$ python3 -q
>>> import numpy as np
>>> np.set_printoptions(precision=3, suppress=True, linewidth=200, floatmode="fixed")
>>> sv = 20 * 0.7 ** np.arange(5)
>>> rng = np.random.default_rng(4108)
>>> K = rng.normal(size=(16, 5)) * rng.permutation(sv)
>>> K
array([[ -1.293,  -7.288,  -1.452,   4.550,  -0.626],
       [  9.556,  10.680,  -5.652,  -4.279,  -8.639],
       [ -6.376,  -4.198,   9.277, -10.819,  12.478],
       [  4.731, -13.392,  -3.063,   1.309, -21.533],
       [ -3.360, -14.186,   0.046,  -5.059,  -4.331],
       [ -3.742,  -9.309,  11.839,  -3.139,  -2.295],
       [ 15.531,  -9.670,  12.752,  -0.379,  -4.175],
       [ -8.055,   5.143, -10.382,  -0.315, -20.573],
       [-14.260,  21.741,  -3.147,   6.739,   6.543],
       [  5.268,  -5.585,  -7.580,   2.494, -16.292],
       [ 11.771,  -7.244,  -0.228,  -1.017, -20.827],
       [ -0.449, -17.843,  -3.640,   7.909,  16.067],
       [ -9.955,  -1.716,  -0.636,  -2.351,  -7.995],
       [ -1.199,   7.425,   7.393,  -0.419,  29.958],
       [-15.887, -16.673,   7.675,   5.509,   3.106],
       [  6.497,  22.535,   5.916,  -2.144,  12.592]])
>>> B = K / np.linalg.norm(K, axis=1, keepdims=True)
>>> C2 = B @ B.T
>>> np.argwhere(np.triu(np.abs(C2) > 0.95, 1))
array([], shape=(0, 2), dtype=int64)
>>> Xs = K - K.mean(axis=0)
>>> vecs = np.linalg.svd(Xs)[2][:4]
>>> B = Xs - Xs @ vecs.T @ vecs
>>> np.linalg.norm(B, axis=1).round(6).argmax()
np.int64(2)
>>> np.diag(vecs.T @ vecs)
array([1.000, 0.981, 0.686, 0.368, 0.964])
>>> np.round(np.cov(Xs @ vecs.T, rowvar=False), 3) + 0
array([[254.530,   0.000,   0.000,   0.000],
       [  0.000, 147.352,   0.000,   0.000],
       [  0.000,   0.000,  81.421,   0.000],
       [  0.000,   0.000,   0.000,  34.803]])
